% python3 -q
>>> import numpy as np
>>> from numpy import linalg as LA
>>> np.set_printoptions(suppress=True, linewidth=140)
>>> rnd = lambda a: np.round(a, 2) + 0
>>> other = np.array([[0, 0], [3, 3], [3, 0]])
>>> J = np.block([[np.zeros((3, 3)), other], [other.T, np.zeros((2, 2))]])
>>> J
array([[0., 0., 0., 0., 0.],
       [0., 0., 0., 3., 3.],
       [0., 0., 0., 3., 0.],
       [0., 3., 3., 0., 0.],
       [0., 3., 0., 0., 0.]])
>>> rk = LA.matrix_rank(J)
>>> rk
np.int64(4)
>>> null = LA.svd(J)[2][rk:].T
>>> [int(LA.matrix_rank(J[:i])) for i in range(1, len(J) + 1)]
[0, 1, 2, 3, 4]
>>> J @ null
array([[0.],
       [0.],
       [0.],
       [0.],
       [0.]])
>>> null.shape
(5, 1)
>>> [int(LA.matrix_rank(J[:, :j + 1])) for j in range(5)]
[0, 1, 2, 3, 4]
>>> np.allclose(J @ null, 0)
True
>>> null[:, 0] / null[np.abs(null[:, 0]).round(6).argmax(), 0]
array([1., 0., 0., 0., 0.])
>>> [int(LA.matrix_rank(np.delete(J, i, axis=0))) for i in range(5)]
[4, 3, 3, 3, 3]
>>> def softmax(z):
...     e = np.exp(z - z.max(axis=-1, keepdims=True))
...     return e / e.sum(axis=-1, keepdims=True)
... 
>>> rnd(softmax(J[4]))
array([0.04, 0.83, 0.04, 0.04, 0.04])
>>> rnd(softmax(J[4] + 3))
array([0.04, 0.83, 0.04, 0.04, 0.04])
>>> scores = J @ J.T / np.sqrt(5)
>>> rnd(softmax(scores))
array([[0.2 , 0.2 , 0.2 , 0.2 , 0.2 ],
       [0.  , 0.98, 0.02, 0.  , 0.  ],
       [0.01, 0.49, 0.49, 0.01, 0.01],
       [0.  , 0.  , 0.  , 0.98, 0.02],
       [0.01, 0.01, 0.01, 0.49, 0.49]])
>>> rnd(softmax(scores)[4] @ J)
array([0.  , 2.92, 1.46, 0.05, 0.03])
>>> U, s, vt = LA.svd(J)
>>> V = vt[:(s > 1e-8).sum()]
>>> rng = np.random.default_rng(6645)
>>> x = J[1] + 4 * J[3] + rng.integers(2) * np.eye(5)[0]
>>> x
array([ 0., 12., 12.,  3.,  3.])
>>> np.allclose(V.T @ V @ x, x)
True
>>> rnd(LA.norm(x - V.T @ V @ x))
np.float64(0.0)
>>> [round(float(LA.det(J[:i, :i])), 2) + 0 for i in range(1, 6)]
[0.0, 0.0, 0.0, 0.0, 0.0]
>>> F = np.loadtxt("case1.csv", delimiter=",")
>>> F
array([[3., 0., 0., 0., 0., 0., 0., 0., 2., 0., 0.],
       [0., 3., 2., 2., 2., 2., 2., 2., 0., 2., 2.],
       [0., 2., 3., 2., 2., 2., 2., 2., 0., 2., 2.],
       [0., 2., 2., 3., 2., 2., 2., 2., 0., 2., 2.],
       [0., 2., 2., 2., 3., 2., 2., 2., 0., 2., 2.],
       [0., 2., 2., 2., 2., 3., 2., 2., 0., 2., 2.],
       [0., 2., 2., 2., 2., 2., 3., 2., 0., 2., 2.],
       [0., 2., 2., 2., 2., 2., 2., 3., 0., 2., 2.],
       [2., 0., 0., 0., 0., 0., 0., 0., 3., 0., 0.],
       [0., 2., 2., 2., 2., 2., 2., 2., 0., 3., 2.],
       [0., 2., 2., 2., 2., 2., 2., 2., 0., 2., 3.]])
>>> # equal to its transpose
>>> rnd(softmax(F[4]))
array([0.01, 0.09, 0.09, 0.09, 0.25, 0.09, 0.09, 0.09, 0.01, 0.09, 0.09])
>>> scores = F @ F.T / np.sqrt(11)
>>> softmax(scores).round(6).argmax(axis=1)
array([ 0,  1,  2,  3,  4,  5,  6,  7,  8,  9, 10])
>>> rnd(softmax(scores))
array([[0.52, 0.01, 0.01, 0.01, 0.01, 0.01, 0.01, 0.01, 0.39, 0.01, 0.01],
       [0.  , 0.14, 0.11, 0.11, 0.11, 0.11, 0.11, 0.11, 0.  , 0.11, 0.11],
       [0.  , 0.11, 0.14, 0.11, 0.11, 0.11, 0.11, 0.11, 0.  , 0.11, 0.11],
       [0.  , 0.11, 0.11, 0.14, 0.11, 0.11, 0.11, 0.11, 0.  , 0.11, 0.11],
       [0.  , 0.11, 0.11, 0.11, 0.14, 0.11, 0.11, 0.11, 0.  , 0.11, 0.11],
       [0.  , 0.11, 0.11, 0.11, 0.11, 0.14, 0.11, 0.11, 0.  , 0.11, 0.11],
       [0.  , 0.11, 0.11, 0.11, 0.11, 0.11, 0.14, 0.11, 0.  , 0.11, 0.11],
       [0.  , 0.11, 0.11, 0.11, 0.11, 0.11, 0.11, 0.14, 0.  , 0.11, 0.11],
       [0.39, 0.01, 0.01, 0.01, 0.01, 0.01, 0.01, 0.01, 0.52, 0.01, 0.01],
       [0.  , 0.11, 0.11, 0.11, 0.11, 0.11, 0.11, 0.11, 0.  , 0.14, 0.11],
       [0.  , 0.11, 0.11, 0.11, 0.11, 0.11, 0.11, 0.11, 0.  , 0.11, 0.14]])
>>> K = np.load("m.npy")
>>> K
array([[-0.41,  2.12,  1.32, -1.61],
       [-2.25, -0.9 , -0.82,  1.56],
       [ 0.77, -0.37,  1.41,  2.5 ],
       [-0.08,  2.63,  0.19, -1.42],
       [-1.03, -2.68,  0.86, -0.09],
       [ 0.13,  1.07,  2.48,  1.3 ],
       [-1.53, -0.87,  0.35, -2.41],
       [ 1.39, -0.84,  2.09,  1.41],
       [ 0.58,  2.75,  1.01, -0.25],
       [-0.18,  2.94, -0.51,  0.3 ],
       [-1.1 ,  2.03, -0.07, -1.91],
       [-0.97, -1.57, -2.23, -0.79],
       [-2.8 , -0.64, -0.2 ,  0.85],
       [-2.86,  0.87,  0.1 ,  0.22],
       [ 0.68,  2.7 ,  0.69, -0.87],
       [-1.03, -1.37, -1.97, -1.48],
       [ 1.19,  1.69, -1.87,  1.12],
       [-1.99,  1.47,  0.8 ,  1.49],
       [-1.09, -2.1 ,  1.32, -1.29],
       [-0.12,  2.01,  2.09, -0.75],
       [-1.21,  1.88, -2.  , -0.12],
       [-0.78, -2.05,  1.78,  0.99],
       [ 1.09, -2.42,  0.76,  1.19],
       [-1.  ,  2.61,  0.25, -1.07],
       [-0.64,  0.15,  2.84, -0.72],
       [ 0.06,  1.5 ,  1.77,  1.9 ],
       [ 1.18,  0.12, -2.35, -1.44],
       [-2.12, -1.8 , -1.12, -0.13],
       [-2.08,  1.57, -0.5 , -1.4 ],
       [-1.73, -0.52, -0.77, -2.27],
       [ 1.26, -0.6 ,  2.51,  0.86],
       [ 1.97,  1.16,  0.29,  1.92],
       [ 2.34, -1.35, -1.29, -0.11]])
>>> cen = K - K.mean(axis=0)
>>> U, s, vt = LA.svd(cen, full_matrices=False)
>>> np.abs(U[:, 0]).argmax()
np.int64(4)
>>> np.searchsorted(np.cumsum(s ** 2) / (s ** 2).sum(), 0.9) + 1
np.int64(4)
>>> rnd(s ** 2 / (s ** 2).sum())
array([0.35, 0.33, 0.19, 0.13])
>>> W0 = np.loadtxt("w.csv", delimiter=",")
>>> W0
array([[ 4., -3.,  0.,  0.,  0.,  0.],
       [ 4.,  4.,  0.,  0.,  0.,  0.],
       [ 4., -2.,  0.,  0.,  0.,  0.],
       [ 0.,  0.,  4., -3.,  0.,  0.],
       [ 0.,  0.,  4.,  4.,  0.,  0.],
       [ 0.,  0.,  4., -2.,  0.,  0.],
       [ 0.,  0.,  0.,  0.,  4., -3.],
       [ 0.,  0.,  0.,  0.,  4.,  4.],
       [ 0.,  0.,  0.,  0.,  4., -2.]])
>>> other = W0[0, 0] * W0[1:] - np.outer(W0[1:, 0], W0[0])
>>> other
array([[  0.,  28.,   0.,   0.,   0.,   0.],
       [  0.,   4.,   0.,   0.,   0.,   0.],
       [  0.,   0.,  16., -12.,   0.,   0.],
       [  0.,   0.,  16.,  16.,   0.,   0.],
       [  0.,   0.,  16.,  -8.,   0.,   0.],
       [  0.,   0.,   0.,   0.,  16., -12.],
       [  0.,   0.,   0.,   0.,  16.,  16.],
       [  0.,   0.,   0.,   0.,  16.,  -8.]])
>>> np.flatnonzero(~other.round(6).any(axis=1))
array([], dtype=int64)
>>> [round(float(x), 2) for x in LA.svd(other, compute_uv=False)[:3]]
[28.28, 27.95, 27.95]
>>> np.argsort(-LA.norm(other, axis=0).round(6), kind="stable")[:3]
array([1, 2, 4])
>>> LA.cond(other) > 100
np.True_
>>> other = np.c_[W0[:, :3] @ np.array([[-1, 4, 5], [2, -3, -2], [-4, -4, 0]]), np.array([0, -1, 2, 1, -2, -1, 2, -3, -3])]
>>> other
array([[-10.,  25.,  26.,   0.],
       [  4.,   4.,  12.,  -1.],
       [ -8.,  22.,  24.,   2.],
       [-16., -16.,   0.,   1.],
       [-16., -16.,   0.,  -2.],
       [-16., -16.,   0.,  -1.],
       [  0.,   0.,   0.,   2.],
       [  0.,   0.,   0.,  -3.],
       [  0.,   0.,   0.,  -3.]])
>>> rnd(LA.norm(LA.qr(W0)[0].T @ other, axis=0) ** 2 / ((other ** 2).sum(axis=0) + 1e-12))
array([1.  , 1.  , 1.  , 0.56])
>>> rnd(LA.norm(other - W0 @ LA.lstsq(W0, other)[0], axis=0))
array([0.  , 0.  , 0.  , 3.81])
>>> LA.matrix_rank(np.c_[W0, other])
np.int64(7)
>>> hat = other @ LA.solve(other.T @ other, other.T)
>>> rnd(np.diag(hat))
array([0.62, 0.99, 0.48, 0.43, 0.39, 0.34, 0.14, 0.31, 0.31])
>>> rnd(hat @ other[:, 0])
array([-10.,   4.,  -8., -16., -16., -16.,   0.,   0.,   0.])
>>> np.allclose(hat @ hat, hat)
True
>>> arr = np.load("a.npy")
>>> arr
array([[18, 10, 12,  9,  8, 15, 11,  4,  7, 16,  9, 15,  7],
       [17, 15, 14,  9, 12, 15,  8, 20, 13,  7, 16,  5,  9],
       [16,  9,  9, 12,  4,  8,  4,  9, 11, 12, 15, 10,  7],
       [10, 14, 12,  4, 11, 15,  7, 11,  5,  2,  8,  2,  9],
       [11, 11, 13, 12, 10, 10, 16, 14, 14, 19,  4, 16, 19],
       [12,  5,  7,  8,  8,  0,  7, 13, 12, 11, 12, 11,  6],
       [25,  5, 22, 22, 14, 13, 22, 21, 25, 27, 19, 26,  4],
       [33, 13, 31, 27, 26, 22, 32, 18, 28, 35, 19, 25, 21],
       [19, 19, 19, 18, 15, 20, 15,  5, 13, 16, 19,  9, 18],
       [12,  7, 16, 10,  4,  6,  0,  8,  1,  6, 11, 13, 13],
       [14,  7, 18, 11, 14,  9, 19, 14, 12, 24,  6, 23, 10],
       [30, 23, 33, 25, 21, 20, 19, 13, 19, 32, 22, 23, 35],
       [ 9,  1,  7,  9,  6,  4,  8,  2,  9,  4,  9,  8,  0],
       [ 0,  1,  8,  6,  2,  2,  5,  6,  4,  9,  0,  7,  4],
       [12,  8,  9, 11,  2, 13,  5, 11,  6,  7,  4,  7, 15],
       [27, 20, 20, 14, 14, 25, 11, 23, 12, 13,  8,  9, 30],
       [35, 28, 39, 29, 29, 21, 24, 20, 25, 29, 29, 39, 31],
       [25, 27, 26, 13, 17, 24, 10, 12,  9, 12, 22, 16, 23],
       [37, 11, 30, 26, 16, 17, 17, 23, 22, 24, 30, 32, 13],
       [21,  9, 16, 20,  8, 17, 13, 13, 15, 11, 13, 15, 15],
       [21, 15, 11, 13, 14, 17, 16, 10, 17, 17,  8,  3, 26],
       [11,  6, 14, 11,  8,  5,  6, 11,  4,  9,  8, 14, 12],
       [17, 19, 10,  8, 16, 14, 13, 15, 14, 10,  6, 11, 22],
       [ 6,  6,  0,  3,  1,  8,  5,  4,  6,  4,  0,  1,  9],
       [33, 25, 24, 24, 24, 29, 22, 23, 23, 23, 14, 19, 31],
       [12, 12,  5, 12, 10, 11, 12,  5, 15, 11,  6,  3, 18],
       [20, 13, 11,  7, 12, 14, 15, 13, 12, 16,  6,  9, 23],
       [14,  8, 19, 10, 13,  8, 15, 15, 10, 21,  6, 15, 18],
       [25, 18, 26, 14, 17, 27, 15, 22,  9, 14, 14, 16, 15],
       [10, 10, 14,  4,  6, 10,  5,  5,  2,  5, 13,  7,  9],
       [27, 20, 27, 30, 22, 13, 22, 20, 28, 34, 25, 27, 26],
       [15, 13, 14,  9,  6,  9,  3,  1,  4, 10, 14, 14, 14],
       [26, 14, 34, 21, 18, 15, 19, 22, 13, 30, 17, 36, 23],
       [31, 10, 19, 25, 21, 14, 24, 16, 30, 25, 25, 21,  9],
       [19, 12, 19, 20, 18, 16, 20,  7, 19, 13, 21, 10, 11],
       [23, 17, 23, 17, 13, 20,  8, 27, 13, 10, 20, 11, 15],
       [10, 15, 20, 10, 13, 17, 12, 17,  9, 11,  8,  9, 13],
       [24, 23, 24, 21, 22, 20, 21,  9, 17, 22, 23, 17, 24],
       [15,  7,  7, 12,  7, 12, 13,  6, 15,  8,  9,  9,  9],
       [28, 19, 28, 16, 18, 15, 12, 28, 19, 23, 19, 19, 26],
       [35, 21, 28, 32, 22, 24, 24, 16, 30, 25, 36, 20, 18],
       [26, 10, 23, 17, 10, 21, 14, 24, 13, 19, 20, 17,  8],
       [33, 19, 23, 19, 21, 24, 22, 10, 18, 29, 17, 17, 24],
       [15, 13, 14,  9,  6,  9,  3,  1,  4, 10, 14, 14, 14]])
>>> # row 43 repeats row 31
>>> other = arr / np.sqrt((arr ** 2).mean(axis=1, keepdims=True))
>>> LA.matrix_rank(arr - arr.mean(axis=1, keepdims=True))
np.int64(12)
>>> LA.matrix_rank(other) == LA.matrix_rank(arr)
np.True_
>>> rnd(other[30])
array([1.07, 0.79, 1.07, 1.19, 0.87, 0.52, 0.87, 0.79, 1.11, 1.35, 0.99, 1.07, 1.03])
